$ python -q
>>> import numpy as np
>>> import numpy.linalg as la
>>> np.set_printoptions(precision=2, suppress=True, linewidth=100)
>>> data = np.load("test12.npy")
>>> data
array([[ 0.84, -0.08,  0.08, -0.35],
       [-0.08,  0.96,  0.04, -0.18],
       [ 0.08,  0.04,  0.96,  0.18],
       [-0.35, -0.18,  0.18,  0.24]])
>>> la.matrix_rank(data, rtol=0.1)
np.int64(3)
>>> np.argsort(-la.norm(data, axis=0).round(6), kind="stable")[:3]
array([1, 2, 0])
>>> print(la.cond(data) > 100)
True
>>> rng = np.random.default_rng(1074)
>>> labels = rng.permutation(4)
>>> print(labels)
[3 2 0 1]
>>> other = data[labels][:, labels]
>>> round(la.det(other), 2), np.round(la.det(data[labels]), 2)
(np.float64(-0.0), np.float64(0.0))
>>> np.allclose(other, data)
False
>>> (data - data.T) / 2
array([[0., 0., 0., 0.],
       [0., 0., 0., 0.],
       [0., 0., 0., 0.],
       [0., 0., 0., 0.]])
>>> (data + data.T) / 2
array([[ 0.84, -0.08,  0.08, -0.35],
       [-0.08,  0.96,  0.04, -0.18],
       [ 0.08,  0.04,  0.96,  0.18],
       [-0.35, -0.18,  0.18,  0.24]])
>>> np.round(np.sort(np.abs(la.eigvals(data))), 2) + 0
array([0., 1., 1., 1.])
>>> data @ data
array([[ 0.84, -0.08,  0.08, -0.35],
       [-0.08,  0.96,  0.04, -0.18],
       [ 0.08,  0.04,  0.96,  0.18],
       [-0.35, -0.18,  0.18,  0.24]])
>>> la.matrix_power(data, 3)
array([[ 0.84, -0.08,  0.08, -0.35],
       [-0.08,  0.96,  0.04, -0.18],
       [ 0.08,  0.04,  0.96,  0.18],
       [-0.35, -0.18,  0.18,  0.24]])
>>> rk = la.matrix_rank(data)
>>> print(rk)
3
>>> N = la.svd(data)[2][rk:].T
>>> N.shape
(4, 1)
>>> np.allclose(data @ N, 0)
True
>>> [int(la.matrix_rank(data[:, :j + 1])) for j in range(4)]
[1, 2, 3, 3]
>>> np.abs(np.diag(la.qr(data)[1])) > 1e-9
array([ True,  True,  True, False])
>>> np.unique(data.round(6), axis=0).shape
(4, 4)
>>> np.allclose(data[:-1].T @ la.lstsq(data[:-1].T, data[-1])[0], data[-1])
True
>>> other = np.array([[0, 3, 3, 1, 2, 3, 1, 3],
...     [3, 3, 1, 2, 1, 0, 0, 3],
...     [1, 0, 0, 2, 0, 0, 2, 3],
...     [2, 1, 3, 2, 0, 0, 2, 2],
...     [3, 1, 1, 0, 2, 1, 0, 0],
...     [2, 1, 3, 1, 3, 1, 1, 3],
...     [3, 2, 0, 1, 3, 0, 0, 0],
...     [1, 0, 1, 1, 3, 1, 3, 1]])
>>> F = np.triu(other, 1)
>>> print(F)
[[0 3 3 1 2 3 1 3]
 [0 0 1 2 1 0 0 3]
 [0 0 0 2 0 0 2 3]
 [0 0 0 0 0 0 2 2]
 [0 0 0 0 0 1 0 0]
 [0 0 0 0 0 0 1 3]
 [0 0 0 0 0 0 0 0]
 [0 0 0 0 0 0 0 0]]
>>> x0 = np.array([3, 3, 3, 2])
>>> (data * x0).sum(axis=1)
array([ 1.84,  2.41,  3.6 , -0.55])
>>> data @ x0
array([ 1.84,  2.41,  3.6 , -0.55])
>>> la.matrix_rank(F, rtol=0.1)
np.int64(5)
>>> [round(float(x), 2) for x in la.svd(F, compute_uv=False)[:3]]
[8.14, 4.36, 2.25]
>>> round(la.norm(F, 1), 2), round(float(la.norm(F, np.inf)), 2)
(np.float64(14.0), 16.0)
>>> round(float(la.norm(F[3], 1)), 2), np.round(la.norm(F[3], np.inf), 2)
(4.0, np.float64(2.0))
>>> print(F[3] @ F[7])
0
>>> print(round(la.norm(F) ** 2 / la.norm(F, 2) ** 2, 2))
1.4
>>> def softmax(z):
...     e = np.exp(z - z.max(axis=-1, keepdims=True))
...     return e / e.sum(axis=-1, keepdims=True)
... 
>>> softmax(F).sum(axis=1)
array([1., 1., 1., 1., 1., 1., 1., 1.])
>>> print(np.round(softmax(10 * F[1]), 2) + 0)
[0. 0. 0. 0. 0. 0. 0. 1.]
>>> softmax(F[1] + -2)
array([0.03, 0.03, 0.07, 0.2 , 0.07, 0.03, 0.03, 0.54])
>>> att = F @ F.T / np.sqrt(8)
>>> print(softmax(att)[1] @ F)
[0.   1.38 1.7  1.43 1.24 1.38 0.84 2.97]
>>> softmax(att).round(6).argmax(axis=1)
array([0, 0, 2, 2, 0, 2, 0, 0])
>>> other = np.array([[4, 3], [9, 4], [2, 1], [4, 1], [9, 4]])
>>> C = np.array([[0, -1, 1], [-2, -1, 2]])
>>> M = other @ C + 0.3 * rng.normal(size=(5, 3))
>>> M
array([[ -5.4 ,  -7.31,   9.95],
       [ -7.57, -12.79,  17.01],
       [ -1.84,  -2.96,   4.37],
       [ -1.99,  -5.31,   5.96],
       [ -7.71, -12.86,  16.98]])
>>> other = np.c_[M[:, :2] @ np.array([[5, 2], [-5, 2]]), np.array([0, -2, -1, 1, 1])]
>>> other
array([[  9.56, -25.41,   0.  ],
       [ 26.11, -40.71,  -2.  ],
       [  5.6 ,  -9.6 ,  -1.  ],
       [ 16.59, -14.59,   1.  ],
       [ 25.77, -41.13,   1.  ]])
>>> la.norm(la.qr(M)[0].T @ other, axis=0) ** 2 / ((other ** 2).sum(axis=0) + 1e-12)
array([1.  , 1.  , 0.51])
>>> print(la.matrix_rank(other))
3
>>> np.round(la.lstsq(M, other[:, 0])[0], 2) + 0
array([ 5., -5.,  0.])
>>> round(M[1] @ M[3], 2)
np.float64(184.23)
>>> la.norm(M, axis=1).argmax()
np.int64(4)
>>> print(round(la.norm(M, 2), 2))
36.08
>>> np.round(la.norm(M[1] - M[3]), 2)
np.float64(14.47)
>>> la.norm(M, axis=0)
array([12.37, 20.48, 27.05])
>>> print(np.round(la.norm(M, 1), 2), np.round(la.norm(M, np.inf), 2))
54.28 37.55
>>> round(la.norm(M[1], 1), 2), np.round(la.norm(M[1], np.inf), 2)
(np.float64(37.37), np.float64(17.01))
>>> other = np.array([[-3, -1, 1], [1, 1, 3], [2, -3, 1]])
>>> C = np.array([[4]])
>>> X = np.block([[other, np.array([[0], [2], [0]])], [np.zeros((1, 3)), C]])
>>> X
array([[-3., -1.,  1.,  0.],
       [ 1.,  1.,  3.,  2.],
       [ 2., -3.,  1.,  0.],
       [ 0.,  0.,  0.,  4.]])
>>> U, sv, vt = la.svd(X, full_matrices=False)
>>> np.abs(vt[0])
array([0.25, 0.06, 0.44, 0.86])
>>> sv / sv[0]
array([1.  , 0.8 , 0.65, 0.55])
>>> sv
array([4.88, 3.88, 3.16, 2.67])
>>> rk = la.matrix_rank(F)
>>> rk
np.int64(6)
>>> N = la.svd(F)[2][rk:].T
>>> print(np.round(F @ N, 2) + 0)
[[0. 0.]
 [0. 0.]
 [0. 0.]
 [0. 0.]
 [0. 0.]
 [0. 0.]
 [0. 0.]
 [0. 0.]]
>>> [int(la.matrix_rank(F[:, :j + 1])) for j in range(8)]
[0, 1, 2, 3, 3, 4, 5, 6]
>>> N.shape
(8, 2)
>>> np.allclose(F @ N, 0)
True
>>> x0 = np.array([2, 1, 2, 0])
>>> rhs = X @ x0
>>> b, lr = np.zeros(4), 1 / la.norm(X, 2) ** 2
>>> for i in range(250):
...     b -= lr * X.T @ (X @ b - rhs)
...     if i % 50 == 0: print(i, round(la.norm(X @ b - rhs), 2))
... 
0 4.65
50 0.0
100 0.0
150 0.0
200 0.0
>>> print(b.round(2) + 0)
[2. 1. 2. 0.]
>>> th = np.radians(120)
>>> R = np.eye(4)
>>> R[0, 0] = R[1, 1] = np.cos(th)
>>> R[0, 1], R[1, 0] = -np.sin(th), np.sin(th)
>>> print(R)
[[-0.5  -0.87  0.    0.  ]
 [ 0.87 -0.5   0.    0.  ]
 [ 0.    0.    1.    0.  ]
 [ 0.    0.    0.    1.  ]]
>>> other = X @ R.T
>>> other
array([[ 2.37, -2.1 ,  1.  ,  0.  ],
       [-1.37,  0.37,  3.  ,  2.  ],
       [ 1.6 ,  3.23,  1.  ,  0.  ],
       [ 0.  ,  0.  ,  0.  ,  4.  ]])
>>> print(np.abs(other - X).max(axis=0))
[5.37 6.23 0.   0.  ]
>>> np.allclose(la.norm(X, axis=1), la.norm(other, axis=1))
True
>>> np.round(la.det(R), 2), round(np.trace(R), 2)
(np.float64(1.0), np.float64(1.0))
>>> round(np.abs(la.eigvals(X)).max(), 2)
np.float64(4.0)
>>> np.allclose(X @ X.T, X.T @ X)
False
>>> np.allclose(X, X.T)
False
>>> la.matrix_power(X, 4)
array([[ 131.,   39.,  -27.,  -32.],
       [ -45.,   21., -125.,   20.],
       [ -60.,  127.,   15., -126.],
       [   0.,    0.,    0.,  256.]])
>>> print((X - X.T) / 2)
[[ 0.  -1.  -0.5  0. ]
 [ 1.   0.   3.   1. ]
 [ 0.5 -3.   0.   0. ]
 [ 0.  -1.   0.   0. ]]
>>> np.sort(np.abs(la.eigvals(X)))
array([3.4 , 3.4 , 3.47, 4.  ])
>>> mat = np.array([[0, 2, -2, -1, 2],
...     [-1, -2, 2, 1, 2],
...     [2, -2, 2, -2, -1],
...     [-2, 1, 0, 1, -1]])
>>> mat[:, 0] = -3 * mat[:, 4]
>>> mat
array([[-6,  2, -2, -1,  2],
       [-6, -2,  2,  1,  2],
       [ 3, -2,  2, -2, -1],
       [ 3,  1,  0,  1, -1]])
>>> print(data.sum(axis=0))
[ 0.5   0.75  1.26 -0.1 ]
>>> la.matrix_rank(data)
np.int64(3)
>>> data - data[0]
array([[ 0.  ,  0.  ,  0.  ,  0.  ],
       [-0.92,  1.04, -0.04,  0.17],
       [-0.76,  0.12,  0.88,  0.52],
       [-1.19, -0.1 ,  0.1 ,  0.59]])
>>> data.mean(axis=0)
array([ 0.12,  0.19,  0.31, -0.03])
